In [1]: import numpy as np

In [2]: np.set_printoptions(precision=3, suppress=True, linewidth=120)

In [3]: tidy = lambda a: np.round(a, 3) + 0

In [4]: M = np.loadtxt("case3.csv", delimiter=",")

In [5]: M
Out[5]: 
array([[0., 0., 1.],
       [0., 1., 0.],
       [1., 0., 0.]])

In [6]: tidy(np.linalg.det(M[::-1]))
Out[6]: np.float64(1.0)

In [7]: np.poly(M)
Out[7]: array([ 1., -1., -1.,  1.])

In [8]: [round(float(np.linalg.det(M[:i, :i])), 2) + 0 for i in range(1, 4)]
Out[8]: [0.0, 0.0, -1.0]

In [9]: np.flatnonzero(np.linalg.matrix_power((M != 0) + (M.T != 0) + np.eye(3), 3)[2])
Out[9]: array([0, 2])

In [10]: tidy(np.linalg.det(M))
Out[10]: np.float64(-1.0)

In [11]: (M != 0).astype(int)
Out[11]: 
array([[0, 0, 1],
       [0, 1, 0],
       [1, 0, 0]])

In [12]: tidy(np.sort(np.linalg.eigvals(M).real))
Out[12]: array([-1.,  1.,  1.])

In [13]: (np.linalg.matrix_power((M != 0) + (M.T != 0) + np.eye(3), 3) > 0).astype(int)
Out[13]: 
array([[1, 0, 1],
       [0, 1, 0],
       [1, 0, 1]])

In [14]: data = np.array([[4.0, -12.0, 6.0], [12.0, -33.0, 19.0], [12.0, -38.0, 24.0]])

In [15]: W = np.array([[2, 2, 0, 0, -2], [-1, -2, 0, 1, 1], [-1, -2, 1, 2, -2]])

In [16]: c = np.array([-1, 2, 0, 1, 5])

In [17]: hid = np.maximum(data @ W + c, 0)

In [18]: np.linalg.matrix_rank(hid)
Out[18]: np.int64(3)

In [19]: hid
Out[19]: 
array([[13., 22.,  6.,  1.,  0.],
       [37., 54., 19.,  6.,  0.],
       [37., 54., 24., 11.,  0.]])

In [20]: (hid > 0).mean(axis=0)
Out[20]: array([1., 1., 1., 1., 0.])

In [21]: Z = np.array([[7, -7], [-4, -3], [-4, -2], [-7, -9], [8, 5]])

In [22]: (hid @ Z).round(6).argmax(axis=1)
Out[22]: array([0, 0, 0])

In [23]: hid @ Z
Out[23]: 
array([[ -28., -178.],
       [ -75., -513.],
       [-130., -568.]])
